In [1]: import numpy as np

In [2]: np.set_printoptions(precision=2, suppress=True, linewidth=140)

In [3]: def tidy(a):
   ...:     return np.round(a, 2) + 0
   ...: 

In [4]: W0 = np.load("run1.npy")

In [5]: print(W0)
[[ 0.7   0.9   1.2 ]
 [-1.2   0.9   0.  ]
 [-1.1  -0.5   2.4 ]
 [-0.3   0.3   0.1 ]
 [-1.19  0.9   0.  ]
 [-1.1   1.8   0.  ]]

In [6]: hat = W0 @ np.linalg.solve(W0.T @ W0, W0.T)

In [7]: print(tidy(hat @ W0[:, 2]))
[1.2 0.  2.4 0.1 0.  0. ]

In [8]: print(np.allclose(hat @ hat, hat))
True

In [9]: print(tidy(np.linalg.eigvalsh(hat)))
[0. 0. 0. 1. 1. 1.]

In [10]: other = np.array([[-3, 4, 5], [-3, -2, 4], [-2, 2, -5]])

In [11]: print(tidy(np.einsum("ij->j", W0)))
[-4.19  4.3   3.7 ]

In [12]: print(np.linalg.matrix_rank(np.vstack([W0, other.T])))
3

In [13]: rng = np.random.default_rng(69573)

In [14]: arr = np.array([[1, -3, 3, 3, -2], [-2, -1, -1, 3, -2], [3, 1, 0, -1, -2]]) * (rng.random((3, 5)) < 0.3)

In [15]: print(arr)
[[ 0  0  3  0  0]
 [ 0 -1 -1  3 -2]
 [ 0  0  0  0  0]]

In [16]: # null space of dimension 3

In [17]: Uu, sv, vt = np.linalg.svd(arr)

In [18]: V = vt[:(sv > 1e-8).sum()]

In [19]: x0 = arr[2] + 2 * arr[0] + rng.integers(2) * np.eye(5)[2]

In [20]: print(x0)
[0. 0. 7. 0. 0.]

In [21]: print(np.linalg.matrix_rank(np.vstack([arr, x0])))
2

In [22]: print(tidy(np.linalg.norm(x0 - V.T @ V @ x0)))
0.0

In [23]: print(np.allclose(arr[:-1].T @ np.linalg.lstsq(arr[:-1].T, arr[-1])[0], arr[-1]))
True

In [24]: print(np.abs(np.diag(np.linalg.qr(arr)[1])) > 1e-9)
[False  True False]

In [25]: print(tidy(arr @ np.linalg.pinv(arr) @ arr))
[[ 0.  0.  3.  0.  0.]
 [ 0. -1. -1.  3. -2.]
 [ 0.  0.  0.  0.  0.]]

In [26]: Uu, sv, vt = np.linalg.svd(arr)

In [27]: print(tidy(sv))
[4.03 2.79 0.  ]

In [28]: print(np.argmax(sv[:-1] / (sv[1:] + 1e-6)) + 1)
2

In [29]: other = Uu[:, :2] @ np.diag(sv[:2]) @ vt[:2]

In [30]: print(tidy(np.linalg.norm(arr - other) / np.linalg.norm(arr)))
0.0

In [31]: print(np.linalg.matrix_rank(arr, rtol=0.05))
2

In [32]: print(tidy(np.abs(arr - other).max()))
0.0

In [33]: print(tidy(other))
[[ 0.  0.  3.  0.  0.]
 [ 0. -1. -1.  3. -2.]
 [ 0.  0.  0.  0.  0.]]

In [34]: print(tidy(np.linalg.norm(arr - other, 2)), sv[2])
0.0 0.0
